% python3 -q
>>> import numpy as np
>>> np.set_printoptions(precision=1, suppress=True, linewidth=160)
>>> m1 = np.load("block8.npy")
>>> m1
array([[-6,  1,  3,  3,  0,  0],
       [-6,  1,  1,  3,  1,  2],
       [-2,  1,  1,  1,  3,  0],
       [-2,  1,  2,  1,  1,  0],
       [-4,  1,  2,  2,  0,  2]])
>>> Uu, sig, Vh = np.linalg.svd(m1)
>>> np.argmax(sig[:-1] / (sig[1:] + 1e-6)) + 1
np.int64(4)
>>> M2 = Uu[:, :4] @ np.diag(sig[:4]) @ Vh[:4]
>>> np.linalg.matrix_rank(m1, rtol=0.05)
np.int64(4)
>>> np.round(np.linalg.norm(m1 - M2, 2), 1), round(float(sig[4]), 1)
(np.float64(0.1), 0.1)
>>> round(np.abs(m1 - M2).max(), 1)
np.float64(0.1)
>>> W0 = np.load("x.npy")
>>> W0
array([[ 20. ,   1.6,   0.8,  -1.1,  -1. ],
       [-23. ,  -0.3,   0.5,   0.8,   1.3],
       [ -7. ,  -0.5,  -0.9,   1.2,   0. ],
       [  1. ,   1.6,   0.3,  -1. ,   1. ],
       [ 19. ,   0.8,  -0.7,  -0.1,  -0.3],
       [ -2. ,   2.4,   0.8,   2.4,  -0.6],
       [-18. ,   0.9,   0.3,   0.3,  -0.2],
       [ -2. ,  -2. ,  -0.2,  -0.1,   0.4],
       [ 18. ,   0.4,   0. ,   0.8,   1. ]])
>>> # column 0 dominates
>>> P = W0 @ np.linalg.solve(W0.T @ W0, W0.T)
>>> P.round(1) + 0
array([[ 0.6, -0.2, -0.4,  0. ,  0. ,  0.1, -0.1, -0.1,  0. ],
       [-0.2,  0.5, -0.1,  0.2, -0.3,  0.1,  0.1,  0.1,  0.1],
       [-0.4, -0.1,  0.5, -0.1,  0.2,  0.1,  0.1, -0.1,  0. ],
       [ 0. ,  0.2, -0.1,  0.7,  0.1, -0.2,  0.1, -0.3,  0.1],
       [ 0. , -0.3,  0.2,  0.1,  0.5,  0. , -0.1, -0.2,  0.1],
       [ 0.1,  0.1,  0.1, -0.2,  0. ,  0.8,  0.1, -0.2,  0.2],
       [-0.1,  0.1,  0.1,  0.1, -0.1,  0.1,  0.3, -0.2, -0.3],
       [-0.1,  0.1, -0.1, -0.3, -0.2, -0.2, -0.2,  0.3,  0.1],
       [ 0. ,  0.1,  0. ,  0.1,  0.1,  0.2, -0.3,  0.1,  0.7]])
>>> np.linalg.matrix_rank(np.eye(9) - P)
np.int64(4)
>>> P @ W0[:, 1]
array([ 1.6, -0.3, -0.5,  1.6,  0.8,  2.4,  0.9, -2. ,  0.4])
>>> np.diag(P)
array([0.6, 0.5, 0.5, 0.7, 0.5, 0.8, 0.3, 0.3, 0.7])
>>> np.round(np.trace(P), 1)
np.float64(5.0)
>>> x = np.array([5, 7, 6, 6, 4])
>>> rhs = W0 @ x
>>> rhs
array([ 105.4, -104.1,  -36.7,   16. ,   94.6,   23.6,  -80.9,  -24.2,  101.6])
>>> np.linalg.lstsq(W0, rhs)[0]
array([5., 7., 6., 6., 4.])
>>> np.round(np.linalg.pinv(W0) @ W0, 1) + 0
array([[1., 0., 0., 0., 0.],
       [0., 1., 0., 0., 0.],
       [0., 0., 1., 0., 0.],
       [0., 0., 0., 1., 0.],
       [0., 0., 0., 0., 1.]])
>>> rng = np.random.default_rng(32794)
>>> rhs = rhs + 0.3 * rng.normal(size=9)
>>> rhs
array([ 105.9, -103.8,  -36.5,   16.3,   94.9,   23.1,  -80.9,  -23.9,  102.1])
>>> b, *_ = np.linalg.lstsq(W0, rhs)
>>> b.round()
array([5., 7., 6., 6., 4.])
>>> b
array([5. , 7. , 6. , 5.9, 4.3])
>>> x = np.array([1, 1, 0, 0, 2])
>>> rhs = W0 @ x
>>> b, lr = np.zeros(5), 1 / np.linalg.norm(W0, 2) ** 2
>>> for i in range(150):
...     b -= lr * W0.T @ (W0 @ b - rhs)
...     if i % 50 == 0: print(i, round(np.linalg.norm(W0 @ b - rhs), 1))
... 
0 5.2
50 4.4
100 3.8
>>> b
array([1. , 0.5, 0.1, 0.1, 0.5])
>>> round(np.linalg.cond(W0), 1)
np.float64(36.0)
>>> X = np.load("data.npy")
>>> X
array([[ 0.1,  0.2, -0.2, -0.1],
       [ 0.2,  0.4, -0.4, -0.2],
       [-0.2, -0.4,  0.4,  0.2],
       [-0.1, -0.2,  0.2,  0.1]])
>>> # looks like rank 1
>>> Uu, sig, Vh = np.linalg.svd(X)
>>> np.argmax(sig[:-1] / (sig[1:] + 1e-6)) + 1
np.int64(1)
>>> M2 = Uu[:, :1] @ np.diag(sig[:1]) @ Vh[:1]
>>> round(np.linalg.norm(X - M2, 2), 1), round(sig[1], 1)
(np.float64(0.0), np.float64(0.0))
>>> M2
array([[ 0.1,  0.2, -0.2, -0.1],
       [ 0.2,  0.4, -0.4, -0.2],
       [-0.2, -0.4,  0.4,  0.2],
       [-0.1, -0.2,  0.2,  0.1]])
>>> np.round(np.abs(X - M2).max(), 1)
np.float64(0.0)
>>> round(float(np.einsum("ij,ji->", M2, M2)), 1)
1.0
>>> round(float(np.linalg.det(2 * M2)), 1), round(np.linalg.det(M2), 1)
(0.0, np.float64(0.0))
>>> np.kron(np.eye(2, dtype=int), M2)
array([[ 0.1,  0.2, -0.2, -0.1,  0. ,  0. , -0. , -0. ],
       [ 0.2,  0.4, -0.4, -0.2,  0. ,  0. , -0. , -0. ],
       [-0.2, -0.4,  0.4,  0.2, -0. , -0. ,  0. ,  0. ],
       [-0.1, -0.2,  0.2,  0.1, -0. , -0. ,  0. ,  0. ],
       [ 0. ,  0. , -0. , -0. ,  0.1,  0.2, -0.2, -0.1],
       [ 0. ,  0. , -0. , -0. ,  0.2,  0.4, -0.4, -0.2],
       [-0. , -0. ,  0. ,  0. , -0.2, -0.4,  0.4,  0.2],
       [-0. , -0. ,  0. ,  0. , -0.1, -0.2,  0.2,  0.1]])
>>> round(np.linalg.det(M2.T), 1)
np.float64(-0.0)
>>> round(np.linalg.eigvals(M2).sum().real, 1)
np.float64(1.0)
>>> M2 = X + rng.integers(-2, 3, (4, 1)) @ rng.integers(-2, 3, (1, 4))
>>> M2
array([[ 2.1, -3.8,  3.8,  3.9],
       [ 0.2,  0.4, -0.4, -0.2],
       [ 1.8, -4.4,  4.4,  4.2],
       [-1.1,  1.8, -1.8, -1.9]])
>>> np.abs(M2 - X).sum(axis=1)
array([14.,  0., 14.,  7.])
>>> M2 - X
array([[ 2., -4.,  4.,  4.],
       [ 0.,  0.,  0.,  0.],
       [ 2., -4.,  4.,  4.],
       [-1.,  2., -2., -2.]])
>>> rank = np.linalg.matrix_rank(X)
>>> rank
np.int64(1)
>>> null = np.linalg.svd(X)[2][rank:].T
>>> [int(np.linalg.matrix_rank(X[:, :j + 1])) for j in range(4)]
[1, 1, 1, 1]
>>> null.shape
(4, 3)
>>> [int(np.linalg.matrix_rank(X[:i])) for i in range(1, len(X) + 1)]
[1, 1, 1, 1]
>>> M = np.load("out16.npy")
>>> M
array([[2, 2, 2],
       [2, 4, 4],
       [2, 4, 6]])
>>> # equal to its transpose
>>> np.linalg.matrix_rank(M)
np.int64(3)
>>> M.sum(axis=1)
array([ 6, 10, 12])
>>> np.unravel_index(np.abs(M).argmax(), M.shape)
(np.int64(2), np.int64(2))
>>> M.mean(axis=0)
array([2. , 3.3, 4. ])
>>> x = np.ones(3)
>>> for _ in range(5):
...     x = M @ x
...     x /= np.linalg.norm(x)
...     print(round(x @ M @ x, 1))
... 
10.1
10.1
10.1
10.1
10.1
>>> round(np.linalg.eigvalsh(M)[-1], 1)
np.float64(10.1)
>>> x
array([0.3, 0.6, 0.7])
>>> M2 = M / np.sqrt((M ** 2).mean(axis=1, keepdims=True))
>>> np.linalg.matrix_rank(M2) == np.linalg.matrix_rank(M)
np.True_
>>> M - M.mean(axis=1, keepdims=True)
array([[ 0. ,  0. ,  0. ],
       [-1.3,  0.7,  0.7],
       [-2. ,  0. ,  2. ]])
>>> evals, V = np.linalg.eigh(M)
>>> np.linalg.eigvalsh(M + 5 * np.eye(3))
array([ 5.6,  6.3, 15.1])
>>> evals
array([ 0.6,  1.3, 10.1])
>>> V @ np.diag(evals) @ V.T
array([[2., 2., 2.],
       [2., 4., 4.],
       [2., 4., 6.]])
>>> evals, V = np.linalg.eigh(M)
>>> x = np.array([7, 5, 2])
>>> x @ M @ x
np.int64(498)
>>> np.abs(M).sum(axis=1).max(), np.round(np.abs(evals).max(), 1)
(np.int64(12), np.float64(10.1))
>>> V * np.maximum(evals, 0) @ V.T
array([[2., 2., 2.],
       [2., 4., 4.],
       [2., 4., 6.]])
>>> np.round(x @ M @ x / (x @ x), 1), round(float(evals[0]), 1), round(evals[-1], 1)
(np.float64(6.4), 0.6, np.float64(10.1))
>>> E = np.load("case9.npy")
>>> E
array([[ 2,  3,  2, -3,  3,  1,  2,  3, -1],
       [ 0, -1,  2,  3,  0,  3, -1, -1, -3],
       [ 0,  0,  3,  1, -1,  1, -2, -2, -1],
       [ 0,  0,  0, -1,  3,  2,  0, -3, -3],
       [ 0,  0,  0,  0,  1, -2,  0,  2,  1],
       [ 0,  0,  0,  0,  0, -3, -3,  1,  1],
       [ 0,  0,  0,  0,  0,  0,  1, -3, -1],
       [ 0,  0,  0,  0,  0,  0,  0,  0,  1],
       [ 0,  0,  0,  0,  0,  0,  0,  0,  2]])
>>> T = np.stack([E, -1 * E, E[::-1]])
>>> np.linalg.det(T)
array([0., 0., 0.])
>>> np.einsum("bij,cij->bc", T, T)
array([[ 183, -183,  -14],
       [-183,  183,   14],
       [ -14,   14,  183]])
>>> T.sum(axis=0)
array([[ 0,  0,  0,  0,  0,  0,  0,  0,  2],
       [ 0,  0,  0,  0,  0,  0,  0,  0,  1],
       [ 0,  0,  0,  0,  0,  0,  1, -3, -1],
       [ 0,  0,  0,  0,  0, -3, -3,  1,  1],
       [ 0,  0,  0,  0,  1, -2,  0,  2,  1],
       [ 0,  0,  0, -1,  3,  2,  0, -3, -3],
       [ 0,  0,  3,  1, -1,  1, -2, -2, -1],
       [ 0, -1,  2,  3,  0,  3, -1, -1, -3],
       [ 2,  3,  2, -3,  3,  1,  2,  3, -1]])
>>> Uu, sig, Vh = np.linalg.svd(E)
>>> sig.round(1) + 0
array([8.6, 7.6, 4.8, 3.8, 2.9, 1.8, 1.4, 0.5, 0. ])
>>> np.argmax(sig[:-1] / (sig[1:] + 1e-6)) + 1
np.int64(8)
>>> M2 = Uu[:, :8] @ np.diag(sig[:8]) @ Vh[:8]
>>> round(np.linalg.norm(E - M2) / np.linalg.norm(E), 1)
np.float64(0.0)
>>> np.linalg.matrix_rank(E, rtol=0.05)
np.int64(8)
>>> M2 = np.array([[1, -1],
...     [-1, 1],
...     [-1, -2],
...     [0, 2],
...     [-2, -2],
...     [-1, -2],
...     [-2, 0],
...     [0, 0],
...     [0, -1]])
>>> E @ M2
array([[-14, -16],
       [ -2,  -2],
       [  2,  -3],
       [ -8,  -9],
       [  0,   1],
       [  9,   5],
       [ -2,   1],
       [  0,  -1],
       [  0,  -2]])
>>> np.einsum("ij,ij->i", E, E)
array([50, 34, 21, 32, 10, 20, 11,  1,  4])
>>> np.einsum("ik,kj->ij", E, M2)
array([[-14, -16],
       [ -2,  -2],
       [  2,  -3],
       [ -8,  -9],
       [  0,   1],
       [  9,   5],
       [ -2,   1],
       [  0,  -1],
       [  0,  -2]])
>>> np.einsum("ij->j", E)
array([ 2,  2,  7,  0,  6,  2, -3, -3, -4])
>>> M2.T @ E.T
array([[-14,  -2,   2,  -8,   0,   9,  -2,   0,   0],
       [-16,  -2,  -3,  -9,   1,   5,   1,  -1,  -2]])
>>> np.linalg.matrix_rank(E @ M2)
np.int64(2)
>>> np.vstack([E, M2.T]).shape
(11, 9)
>>> rank = np.linalg.matrix_rank(E)
>>> rank
np.int64(8)
>>> null = np.linalg.svd(E)[2][rank:].T
>>> np.allclose(E @ null, 0)
True
>>> np.round(null @ null.T, 1) + 0
array([[ 0.4, -0.5,  0.1, -0.2,  0. ,  0. ,  0. ,  0. ,  0. ],
       [-0.5,  0.5, -0.1,  0.2,  0. ,  0. ,  0. ,  0. ,  0. ],
       [ 0.1, -0.1,  0. ,  0. ,  0. ,  0. ,  0. ,  0. ,  0. ],
       [-0.2,  0.2,  0. ,  0.1,  0. ,  0. ,  0. ,  0. ,  0. ],
       [ 0. ,  0. ,  0. ,  0. ,  0. ,  0. ,  0. ,  0. ,  0. ],
       [ 0. ,  0. ,  0. ,  0. ,  0. ,  0. ,  0. ,  0. ,  0. ],
       [ 0. ,  0. ,  0. ,  0. ,  0. ,  0. ,  0. ,  0. ,  0. ],
       [ 0. ,  0. ,  0. ,  0. ,  0. ,  0. ,  0. ,  0. ,  0. ],
       [ 0. ,  0. ,  0. ,  0. ,  0. ,  0. ,  0. ,  0. ,  0. ]])
>>> [int(np.linalg.matrix_rank(E[:i])) for i in range(1, len(E) + 1)]
[1, 2, 3, 4, 5, 6, 7, 8, 8]
>>> [int(np.linalg.matrix_rank(E[:, :j + 1])) for j in range(9)]
[1, 2, 3, 4, 5, 6, 7, 7, 8]
>>> np.round(E @ null, 1) + 0
array([[0.],
       [0.],
       [0.],
       [0.],
       [0.],
       [0.],
       [0.],
       [0.],
       [0.]])
>>> np.round(null[:, 0] / null[np.abs(null[:, 0]).round(6).argmax(), 0], 1) + 0
array([-0.9,  1. , -0.1,  0.4,  0.1,  0. ,  0. ,  0. ,  0. ])
>>> arr = np.load("w.npy")
>>> arr
array([[-1.5, -2.4,  1.1],
       [ 2.1, -0.1,  2.2],
       [-0.3, -2.7, -1.2],
       [ 2.7,  0.7, -1. ],
       [ 2.7, -0.8, -1.1],
       [ 1.9, -2.3,  0.5],
       [ 0. , -2.3, -2. ],
       [ 1.4,  1.6, -2.1],
       [ 0.7,  1.3,  2.6],
       [-0.3,  3. , -0.2],
       [-1.7, -2.3, -0.9],
       [ 2.6, -1. ,  1.1],
       [-0.2,  0.8, -2.9],
       [-0.6,  2.2, -1.9],
       [-1.4,  2. ,  1.7],
       [-1.1, -0.5, -2.7],
       [ 1.1,  2.1,  1.9],
       [ 2. , -0.9, -2. ],
       [-2.8, -1. , -0.4],
       [-0.8,  1.3, -2.6],
       [-1. ,  2.2,  1.8],
       [ 2.2,  0.3, -2. ],
       [ 0.9,  0.5,  2.8],
       [ 1.2,  2.6,  0.9],
       [ 0.5,  1.3,  2.7],
       [ 2.7, -1.3, -0.4],
       [-1.2,  2. ,  1.9]])
>>> q, V = np.linalg.qr(arr[:, :2])[0], np.linalg.qr(arr[:, 2:])[0]
>>> sig = np.linalg.svd(q.T @ V, compute_uv=False)
>>> (sig > 0.9).sum()
np.int64(0)
>>> np.degrees(np.arccos(sig.clip(0, 1)))
array([76.2])
